% ipython --no-banner

In [1]: import numpy as np

In [2]: np.set_printoptions(precision=2, suppress=True, linewidth=200, floatmode="fixed")

In [3]: rnd = lambda a: np.round(a, 2) + 0

In [4]: m1 = np.loadtxt("mat.csv", delimiter=",")

In [5]: print(m1)
[[1.00 0.90 0.81 0.73 0.66 0.59 0.53 0.48 0.43 0.39]
 [0.90 1.00 0.90 0.81 0.73 0.66 0.59 0.53 0.48 0.43]
 [0.81 0.90 1.00 0.90 0.81 0.73 0.66 0.59 0.53 0.48]
 [0.73 0.81 0.90 1.00 0.90 0.81 0.73 0.66 0.59 0.53]
 [0.66 0.73 0.81 0.90 1.00 0.90 0.81 0.73 0.66 0.59]
 [0.59 0.66 0.73 0.81 0.90 1.00 0.90 0.81 0.73 0.66]
 [0.53 0.59 0.66 0.73 0.81 0.90 1.00 0.90 0.81 0.73]
 [0.48 0.53 0.59 0.66 0.73 0.81 0.90 1.00 0.90 0.81]
 [0.43 0.48 0.53 0.59 0.66 0.73 0.81 0.90 1.00 0.90]
 [0.39 0.43 0.48 0.53 0.59 0.66 0.73 0.81 0.90 1.00]]

In [6]: # symmetric, so the eigenvalues are real

In [7]: vec = np.ones(10)

In [8]: for _ in range(3):
   ...:     vec = m1 @ vec
   ...:     vec /= np.linalg.norm(vec)
   ...:     print(round(vec @ m1 @ vec, 2))
   ...: 
7.31
7.31
7.31

In [9]: print(rnd(np.linalg.eigvalsh(m1)[-1]))
7.31

In [10]: vec = np.array([0, 0, 0, 4, 1, 3, 2, 3, 5, 5])

In [11]: rhs = m1 @ vec

In [12]: print(rnd(rhs))
[11.95 13.27 14.74 16.37 17.36 18.32 18.83 19.15 19.03 18.08]

In [13]: np.linalg.solve(m1, rhs[:-1])
ValueError: solve1: Input operand 1 has a mismatch in its core dimension 0, with gufunc signature (m,m),(m)->(m) (size 9 is different from 10)


In [14]: print(rnd(np.linalg.solve(m1, rhs + m1[:, 8])))
[0.00 0.00 0.00 4.00 1.00 3.00 2.00 3.00 6.00 5.00]

In [15]: print(rnd(np.linalg.solve(m1.T, m1[6])))
[0.00 0.00 0.00 0.00 0.00 0.00 1.00 0.00 0.00 0.00]

In [16]: print(rnd(np.linalg.solve(m1, rhs)))
[0.00 0.00 0.00 4.00 1.00 3.00 2.00 3.00 5.00 5.00]
